% python3 -q
>>> import numpy as np
>>> np.set_printoptions(precision=3, suppress=True, linewidth=140, floatmode="fixed")
>>> A = np.loadtxt("dump.csv", delimiter=",")
>>> print(A)
[[0.039 0.054 0.008 0.039 0.069 0.100 0.131 0.023]
 [0.054 0.076 0.011 0.054 0.097 0.140 0.184 0.032]
 [0.008 0.011 0.002 0.008 0.014 0.020 0.026 0.005]
 [0.039 0.054 0.008 0.039 0.069 0.100 0.131 0.023]
 [0.069 0.097 0.014 0.069 0.125 0.181 0.236 0.042]
 [0.100 0.140 0.020 0.100 0.181 0.261 0.341 0.060]
 [0.131 0.184 0.026 0.131 0.236 0.341 0.446 0.079]
 [0.023 0.032 0.005 0.023 0.042 0.060 0.079 0.014]]
>>> Uu, s, vt = np.linalg.svd(A)
>>> evecs = vt[:(s > 1e-8).sum()]
>>> rng = np.random.default_rng(878)
>>> x = A[5] + 3 * A[1] + rng.integers(2) * np.eye(8)[5]
>>> print(x)
[0.262 0.367 0.052 0.262 0.472 1.682 0.892 0.157]
>>> print(evecs.T @ evecs)
[[0.039 0.054 0.008 0.039 0.069 0.100 0.131 0.023]
 [0.054 0.076 0.011 0.054 0.097 0.140 0.184 0.032]
 [0.008 0.011 0.002 0.008 0.014 0.020 0.026 0.005]
 [0.039 0.054 0.008 0.039 0.069 0.100 0.131 0.023]
 [0.069 0.097 0.014 0.069 0.125 0.181 0.236 0.042]
 [0.100 0.140 0.020 0.100 0.181 0.261 0.341 0.060]
 [0.131 0.184 0.026 0.131 0.236 0.341 0.446 0.079]
 [0.023 0.032 0.005 0.023 0.042 0.060 0.079 0.014]]
>>> print(np.diag(evecs.T @ evecs))
[0.039 0.076 0.002 0.039 0.125 0.261 0.446 0.014]
>>> print(np.allclose(evecs.T @ evecs @ x, x))
False
>>> print(round(np.linalg.norm(x - evecs.T @ evecs @ x), 3))
0.86
>>> Y = A / np.linalg.norm(A, axis=1, keepdims=True)
>>> G = Y @ Y.T
>>> print((G - 2 * np.eye(8)).round(6).argmax(axis=1))
[1 0 0 0 0 0 0 0]
>>> rk = np.linalg.matrix_rank(A)
>>> print(rk)
1
>>> null = np.linalg.svd(A)[2][rk:].T
>>> print([int(np.linalg.matrix_rank(A[:, :j + 1])) for j in range(8)])
[1, 1, 1, 1, 1, 1, 1, 1]
>>> print([int(np.linalg.matrix_rank(A[:i])) for i in range(1, len(A) + 1)])
[1, 1, 1, 1, 1, 1, 1, 1]
>>> print([int(np.linalg.matrix_rank(np.delete(A, i, axis=0))) for i in range(8)])
[1, 1, 1, 1, 1, 1, 1, 1]
>>> feats = np.load("case7.npy")
>>> print(feats)
[[ 9.671 15.128  4.762  9.353]
 [10.988 15.159  5.417 10.591]
 [10.410 15.075  5.188  9.636]
 [10.788 15.041  4.402  8.197]
 [ 9.768 15.014  5.602  8.987]
 [10.258 14.399  4.448 10.856]
 [ 9.926 15.861  5.266  8.464]
 [ 9.317 15.620  6.149  9.723]
 [11.329 14.898  5.761  8.087]
 [10.756 13.704  3.649 10.244]
 [10.198 14.029  4.743  9.414]
 [10.487 16.123  6.123  9.749]
 [ 9.781 13.162  3.974 12.038]
 [ 8.163 16.011  5.547 10.073]
 [ 8.702 16.279  4.000 11.077]]
>>> print(np.linalg.matrix_rank(feats, rtol=0.1))
1
>>> print(np.argsort(-np.linalg.norm(feats, axis=0).round(6), kind="stable")[:3])
[1 0 3]
>>> print(np.abs(np.linalg.svd(feats)[2][-1]))
[0.035 0.430 0.865 0.255]
>>> def softmax(z):
...     e = np.exp(z - z.max(axis=-1, keepdims=True))
...     return e / e.sum(axis=-1, keepdims=True)
... 
>>> print(softmax(feats).sum(axis=1))
[1.000 1.000 1.000 1.000 1.000 1.000 1.000 1.000 1.000 1.000 1.000 1.000 1.000 1.000 1.000]
>>> print(np.round(softmax(10 * feats[14]), 3) + 0)
[0.000 1.000 0.000 0.000]
>>> scores = feats @ feats.T / np.sqrt(4)
>>> print(softmax(scores)[14] @ feats)
[10.473 16.051  6.003  9.856]
>>> Xc = feats - feats.mean(axis=0)
>>> evecs = np.linalg.svd(Xc)[2][:1]
>>> Y = Xc - Xc @ evecs.T @ evecs
>>> print(Y.std(axis=0))
[0.811 0.677 0.509 0.478]
>>> print(np.cov(Xc @ evecs.T, rowvar=False))
1.6632679638173846
>>> print((Xc @ evecs.T).std(axis=0))
[1.246]
>>> x = np.array([3, -1, -1, 1])
>>> target = feats @ x
>>> print(np.linalg.solve(feats.T @ feats, feats.T @ target))
[ 3.000 -1.000 -1.000  1.000]
>>> print(np.round(np.linalg.pinv(feats) @ feats, 3) + 0)
[[1.000 0.000 0.000 0.000]
 [0.000 1.000 0.000 0.000]
 [0.000 0.000 1.000 0.000]
 [0.000 0.000 0.000 1.000]]
>>> target = target + 0.05 * rng.normal(size=15)
>>> print(target)
[18.494 22.936 20.605 21.127 17.671 22.764 17.145 15.887 21.447 25.111 21.237 18.930 24.258 13.003 16.810]
>>> b, *_ = np.linalg.lstsq(feats, target)
>>> print(b)
[ 3.009 -1.007 -0.985  0.993]
>>> print(round(float(np.linalg.norm(target - feats @ b)), 3))
0.103
>>> print(b.round())
[ 3.000 -1.000 -1.000  1.000]
>>> z = rng.permutation(4)
>>> Y = feats[:, z] * rng.choice([-1, 1], 4)
>>> print(Y)
[[-15.128  -9.353  -9.671  -4.762]
 [-15.159 -10.591 -10.988  -5.417]
 [-15.075  -9.636 -10.410  -5.188]
 [-15.041  -8.197 -10.788  -4.402]
 [-15.014  -8.987  -9.768  -5.602]
 [-14.399 -10.856 -10.258  -4.448]
 [-15.861  -8.464  -9.926  -5.266]
 [-15.620  -9.723  -9.317  -6.149]
 [-14.898  -8.087 -11.329  -5.761]
 [-13.704 -10.244 -10.756  -3.649]
 [-14.029  -9.414 -10.198  -4.743]
 [-16.123  -9.749 -10.487  -6.123]
 [-13.162 -12.038  -9.781  -3.974]
 [-16.011 -10.073  -8.163  -5.547]
 [-16.279 -11.077  -8.702  -4.000]]
>>> Uu, _, vt = np.linalg.svd(feats.T @ Y)
>>> print(z)
[1 3 0 2]
>>> print(np.round(Uu @ vt, 3) + 0)
[[ 0.000  0.000 -1.000  0.000]
 [-1.000  0.000  0.000  0.000]
 [ 0.000  0.000  0.000 -1.000]
 [ 0.000 -1.000  0.000  0.000]]
>>> m1 = np.array([[3.0, 2.0, 1.0, 1.0],
...     [0.0, 3.0, -1.0, -1.0],
...     [0.0, 0.0, -1.0, 3.0],
...     [0.0, 3.0, -2.0, 3.0]])
>>> print(round(float(np.linalg.norm(m1) ** 2 / np.linalg.norm(m1, 2) ** 2), 3))
1.712
>>> print(np.linalg.norm(m1, axis=1))
[3.873 3.317 3.162 4.690]
>>> print(round(np.linalg.norm(m1[1], 1), 3), round(float(np.linalg.norm(m1[1], np.inf)), 3))
5.0 3.0
>>> Y = np.array([[1, 1, -2, -2], [0, 1, 0, 2], [-2, 2, 1, 1]])
>>> K = Y.T @ Y
>>> print(K)
[[ 5 -3 -4 -4]
 [-3  6  0  2]
 [-4  0  5  5]
 [-4  2  5  9]]
>>> vals, evecs = np.linalg.eigh(K)
>>> x = np.array([2, -1, 0, -3])
>>> print(np.abs(K).sum(axis=1).max(), round(np.abs(vals).max(), 3))
20 16.198
>>> print(np.round(evecs * np.maximum(vals, 0) @ evecs.T, 3) + 0)
[[ 5.000 -3.000 -4.000 -4.000]
 [-3.000  6.000  0.000  2.000]
 [-4.000  0.000  5.000  5.000]
 [-4.000  2.000  5.000  9.000]]
>>> print((np.sign(evecs[:, -1].round(6)) == np.sign(evecs[0, -1].round(6))).astype(int))
[1 0 0 0]
>>> print(np.linalg.eigvalsh(K[1:, 1:]))
[ 1.330  5.874 12.796]
>>> G = K.T @ K
>>> print(G)
[[ 66 -41 -60 -82]
 [-41  49  22  42]
 [-60  22  66  86]
 [-82  42  86 126]]
>>> print(np.linalg.matrix_rank(G))
3
>>> print(np.trace(G), (K ** 2).sum())
307 307
>>> print(np.round(np.linalg.svd(K, compute_uv=False) ** 2, 3) + 0)
[262.362  37.434   7.204   0.000]
>>> print(np.allclose(G, G.T))
True
>>> print(np.round(np.linalg.eigvalsh(G)[::-1], 3) + 0)
[262.362  37.434   7.204   0.000]
>>> vals, evecs = np.linalg.eigh(K)
>>> print(np.round(np.linalg.svd(K, compute_uv=False), 3) + 0)
[16.198  6.118  2.684  0.000]
>>> print(vals.round(3) + 0)
[ 0.000  2.684  6.118 16.198]
>>> mat = np.array([[8, 5, 2], [6, 8, 10], [4, 3, 2], [4, 2, 0], [2, 3, 4]])
>>> Uu, s, vt = np.linalg.svd(mat)
>>> print(s.round(3) + 0)
[18.253  6.150  0.000]
>>> print(np.argmax(s[:-1] / (s[1:] + 1e-6)) + 1)
2
>>> Y = Uu[:, :2] @ np.diag(s[:2]) @ vt[:2]
>>> print(round(np.abs(mat - Y).max(), 3))
0.0
>>> print(round(float(np.linalg.norm(mat - Y, 2)), 3), round(s[2], 3))
0.0 0.0
>>> print(round(float(np.linalg.norm(mat - Y) / np.linalg.norm(mat)), 3))
0.0
>>> print(np.linalg.matrix_rank(Y))
2
>>> print(round(np.trace(np.linalg.pinv(mat) @ mat), 3))
2.0
>>> print(np.linalg.lstsq(mat[:-1].T, mat[-1])[2])
2
>>> print(np.round(mat @ np.linalg.pinv(mat) @ mat, 3) + 0)
[[ 8.000  5.000  2.000]
 [ 6.000  8.000 10.000]
 [ 4.000  3.000  2.000]
 [ 4.000  2.000  0.000]
 [ 2.000  3.000  4.000]]
>>> print(np.unique(mat.round(6), axis=0).shape)
(5, 3)
>>> rk = np.linalg.matrix_rank(mat)
>>> print(rk)
2
>>> null = np.linalg.svd(mat)[2][rk:].T
>>> print(np.linalg.matrix_rank(mat.T @ mat), np.linalg.matrix_rank(mat @ mat.T))
2 2
>>> print([int(np.linalg.matrix_rank(np.delete(mat, i, axis=0))) for i in range(5)])
[2, 2, 2, 2, 2]
>>> print([int(np.linalg.matrix_rank(mat[:i])) for i in range(1, len(mat) + 1)])
[1, 2, 2, 2, 2]
>>> print(np.round(mat @ null, 3) + 0)
[[0.000]
 [0.000]
 [0.000]
 [0.000]
 [0.000]]
>>> print(null.shape)
(3, 1)
>>> Y = mat / np.sqrt((mat ** 2).mean(axis=1, keepdims=True))
>>> print(np.linalg.norm(Y, axis=1))
[1.732 1.732 1.732 1.732 1.732]
>>> print(np.linalg.matrix_rank(mat - mat.mean(axis=1, keepdims=True)))
1
>>> data = np.loadtxt("block11.csv", delimiter=",")
>>> print(data)
[[2.000 2.000 4.000 0.000 2.000 3.000 4.000 2.000]
 [2.000 2.000 2.000 4.000 0.000 2.000 3.000 4.000]
 [4.000 2.000 2.000 2.000 4.000 0.000 2.000 3.000]
 [3.000 4.000 2.000 2.000 2.000 4.000 0.000 2.000]
 [2.000 3.000 4.000 2.000 2.000 2.000 4.000 0.000]
 [0.000 2.000 3.000 4.000 2.000 2.000 2.000 4.000]
 [4.000 0.000 2.000 3.000 4.000 2.000 2.000 2.000]
 [2.000 4.000 0.000 2.000 3.000 4.000 2.000 2.000]]
>>> x = np.array([2, -4, -8, 8, 8, -4, 1, 1])
>>> print(data @ x)
[-26.000  11.000  37.000  -8.000 -12.000  14.000  44.000  16.000]
>>> print(data @ np.eye(8)[1])
[2.000 2.000 2.000 4.000 3.000 2.000 0.000 4.000]
>>> print(np.einsum("ij,j->i", data, x))
[-26.000  11.000  37.000  -8.000 -12.000  14.000  44.000  16.000]
>>> Y = data[0, 0] * data[1:] - np.outer(data[1:, 0], data[0])
>>> print(Y)
[[  0.000   0.000  -4.000   8.000  -4.000  -2.000  -2.000   4.000]
 [  0.000  -4.000 -12.000   4.000   0.000 -12.000 -12.000  -2.000]
 [  0.000   2.000  -8.000   4.000  -2.000  -1.000 -12.000  -2.000]
 [  0.000   2.000   0.000   4.000   0.000  -2.000   0.000  -4.000]
 [  0.000   4.000   6.000   8.000   4.000   4.000   4.000   8.000]
 [  0.000  -8.000 -12.000   6.000   0.000  -8.000 -12.000  -4.000]
 [  0.000   4.000  -8.000   4.000   2.000   2.000  -4.000   0.000]]
>>> print(np.linalg.matrix_rank(Y), np.linalg.matrix_rank(data))
7 8
